>>> import numpy as np
>>> import numpy.linalg as la
>>> np.set_printoptions(suppress=True, linewidth=100)
>>> E = np.array([[2, 0, 0, 2], [2, 0, 1, 2], [0, 0, 2, 0]])
>>> E
array([[2, 0, 0, 2],
       [2, 0, 1, 2],
       [0, 0, 2, 0]])
>>> U, sigma, Vh = la.svd(E)
>>> np.argmax(sigma[:-1] / (sigma[1:] + 1e-6)) + 1
np.int64(2)
>>> sigma.round(1) + 0
array([4.1, 2.1, 0. ])
>>> out = U[:, :2] @ np.diag(sigma[:2]) @ Vh[:2]
>>> round(float(la.norm(E - out) / la.norm(E)), 1)
0.0
>>> la.matrix_rank(out)
np.int64(2)
>>> G = E.T @ E
>>> (E @ E.T).shape
(3, 3)
>>> np.diag(G)
array([8, 0, 5, 8])
>>> la.matrix_rank(G)
np.int64(2)
>>> np.allclose(G, G.T)
True
>>> np.trace(G), (E ** 2).sum()
(np.int64(21), np.int64(21))
>>> def softmax(z):
...     e = np.exp(z - z.max(axis=-1, keepdims=True))
...     return e / e.sum(axis=-1, keepdims=True)
... 
>>> np.round(softmax(E).sum(axis=1), 1)
array([1., 1., 1.])
>>> att = E @ E.T / np.sqrt(4)
>>> np.round(softmax(att)[0] @ E, 1)
array([2. , 0. , 0.5, 2. ])
>>> np.round(softmax(att), 1) + 0
array([[0.5, 0.5, 0. ],
       [0.4, 0.6, 0. ],
       [0.1, 0.2, 0.7]])
>>> softmax(att).round(6).argmax(axis=1)
array([0, 1, 2])
>>> np.round(softmax(att + np.triu(np.full(att.shape, -np.inf), 1)), 1)
array([[1. , 0. , 0. ],
       [0.4, 0.6, 0. ],
       [0.1, 0.2, 0.7]])
>>> data = np.loadtxt("x.csv", delimiter=",")
>>> data
array([[ 0.,  7.,  0.,  9.],
       [ 0.,  0., -5.,  0.],
       [ 0., -7.,  0.,  0.]])
>>> np.round(data.mean(axis=0), 1)
array([ 0. ,  0. , -1.7,  3. ])
>>> np.count_nonzero(data)
np.int64(4)
>>> np.round(la.norm(data), 1)
np.float64(14.3)
>>> x0 = np.array([-3, 3, 1, 1])
>>> data * x0
array([[ -0.,  21.,   0.,   9.],
       [ -0.,   0.,  -5.,   0.],
       [ -0., -21.,   0.,   0.]])
>>> la.norm(data @ x0) <= la.norm(data, 2) * la.norm(x0) + 1e-9
np.True_
>>> data @ x0
array([ 30.,  -5., -21.])
>>> (data @ x0).argmax()
np.int64(0)
>>> data @ (2 * x0)
array([ 60., -10., -42.])
>>> data @ np.eye(4)[2]
array([ 0., -5.,  0.])
>>> out = data / np.sqrt((data ** 2).mean(axis=1, keepdims=True))
>>> la.matrix_rank(out) == la.matrix_rank(data)
np.True_
>>> np.round(la.norm(out, axis=1), 1)
array([2., 2., 2.])
>>> out[0].round(1)
array([0. , 1.2, 0. , 1.6])
>>> out = np.array([[-3, -4, 9], [-2, -6, 2], [1, -6, 8], [-9, -6, 0]])
>>> np.einsum("ik,kj->ji", data, out)
array([[-95.,  -5.,  14.],
       [-96.,  30.,  42.],
       [ 14., -40., -14.]])
>>> la.matrix_rank(np.vstack([data, out.T]))
np.int64(4)
>>> np.vstack([data, out.T]).shape
(6, 4)
>>> rng = np.random.default_rng(31)
>>> out = E + rng.integers(-2, 3, (3, 2)) @ rng.integers(-2, 3, (2, 4))
>>> out
array([[ 4, -4, -4, -2],
       [ 0,  4,  5,  6],
       [ 1, -2,  0, -2]])
>>> la.matrix_rank(out - E, tol=1e-8)
np.int64(1)
>>> np.round(la.svd(out - E, compute_uv=False), 1) + 0
array([10.8,  0. ,  0. ])
>>> arr = np.array([[0, 0, 0],
...     [0, 3, -2],
...     [0, 3, -2],
...     [0, 0, 0],
...     [0, 0, 0],
...     [0, 0, 0],
...     [0, 0, 0],
...     [0, 0, 0],
...     [0, 0, 0],
...     [1, 2, -4],
...     [0, 0, 0],
...     [0, 0, 0],
...     [-4, 5, 3],
...     [0, 0, 0],
...     [0, 0, 0],
...     [-1, 1, 2],
...     [-4, 5, 3]])
>>> arr
array([[ 0,  0,  0],
       [ 0,  3, -2],
       [ 0,  3, -2],
       [ 0,  0,  0],
       [ 0,  0,  0],
       [ 0,  0,  0],
       [ 0,  0,  0],
       [ 0,  0,  0],
       [ 0,  0,  0],
       [ 1,  2, -4],
       [ 0,  0,  0],
       [ 0,  0,  0],
       [-4,  5,  3],
       [ 0,  0,  0],
       [ 0,  0,  0],
       [-1,  1,  2],
       [-4,  5,  3]])
>>> Q, r_ = la.qr(arr)
>>> np.round(Q @ r_, 1) + 0
array([[ 0.,  0.,  0.],
       [ 0.,  3., -2.],
       [ 0.,  3., -2.],
       [ 0.,  0.,  0.],
       [ 0.,  0.,  0.],
       [ 0.,  0.,  0.],
       [ 0.,  0.,  0.],
       [ 0.,  0.,  0.],
       [ 0.,  0.,  0.],
       [ 1.,  2., -4.],
       [ 0.,  0.,  0.],
       [ 0.,  0.,  0.],
       [-4.,  5.,  3.],
       [ 0.,  0.,  0.],
       [ 0.,  0.,  0.],
       [-1.,  1.,  2.],
       [-4.,  5.,  3.]])
>>> np.allclose(r_.T @ r_, arr.T @ arr)
True
>>> Q.round(1) + 0
array([[ 0. ,  0. ,  0. ],
       [ 0. , -0.6, -0.3],
       [ 0. , -0.6, -0.3],
       [ 0. ,  0. ,  0. ],
       [ 0. ,  0. ,  0. ],
       [ 0. ,  0. ,  0. ],
       [ 0. ,  0. ,  0. ],
       [ 0. ,  0. ,  0. ],
       [ 0. ,  0. ,  0. ],
       [-0.2, -0.6,  0.5],
       [ 0. ,  0. ,  0. ],
       [ 0. ,  0. ,  0. ],
       [ 0.7, -0.1,  0.2],
       [ 0. ,  0. ,  0. ],
       [ 0. ,  0. ,  0. ],
       [ 0.2,  0. , -0.8],
       [ 0.7, -0.1,  0.2]])
>>> np.trace(Q @ Q.T)
np.float64(3.0)
>>> Q.shape, r_.shape
((17, 3), (3, 3))
>>> np.round(Q.T @ Q, 1) + 0
array([[1., 0., 0.],
       [0., 1., 0.],
       [0., 0., 1.]])
>>> F = np.loadtxt("out1.csv", delimiter=",")
>>> F.round(1)
array([[ 0.8, -1.6, -0.9],
       [ 1.8,  0.7,  0.4],
       [ 0. ,  1. , -1.7]])
>>> round(la.det(2 * F), 1), round(la.det(F), 1)
(np.float64(-64.0), np.float64(-8.0))
>>> np.round(np.kron(np.eye(2, dtype=int), F), 1)
array([[ 0.8, -1.6, -0.9,  0. , -0. , -0. ],
       [ 1.8,  0.7,  0.4,  0. ,  0. ,  0. ],
       [ 0. ,  1. , -1.7,  0. ,  0. , -0. ],
       [ 0. , -0. , -0. ,  0.8, -1.6, -0.9],
       [ 0. ,  0. ,  0. ,  1.8,  0.7,  0.4],
       [ 0. ,  0. , -0. ,  0. ,  1. , -1.7]])
>>> np.round(np.poly(F), 1)
array([1. , 0.2, 0.3, 8. ])
>>> np.round(F[:, 0] @ F[:, 2], 1)
np.float64(-0.0)
>>> np.round(F.T @ F, 1) + 0
array([[4., 0., 0.],
       [0., 4., 0.],
       [0., 0., 4.]])
>>> out = F / la.norm(F, axis=1, keepdims=True)
>>> G = out @ out.T
>>> G.round(1) + 0
array([[1., 0., 0.],
       [0., 1., 0.],
       [0., 0., 1.]])
>>> mat = np.load("data.npy")
>>> mat
array([[ 2, -2, -1, -1],
       [ 0,  1,  1, -1],
       [ 0,  0, -1,  0],
       [ 0,  0,  0, -2]])
>>> np.round(np.sort(la.eigvals(mat)), 1)
array([-2., -1.,  1.,  2.])
>>> np.prod(np.diag(mat)), np.round(la.det(mat), 1)
(np.int64(4), np.float64(4.0))
>>> la.matrix_rank(mat - mat[0, 0] * np.eye(4))
np.int64(3)
>>> [int(la.matrix_rank(la.matrix_power(mat, p))) for p in range(1, 5)]
[4, 4, 4, 4]
>>> la.matrix_power(mat - np.diag(np.diag(mat)), 4)
array([[0, 0, 0, 0],
       [0, 0, 0, 0],
       [0, 0, 0, 0],
       [0, 0, 0, 0]])
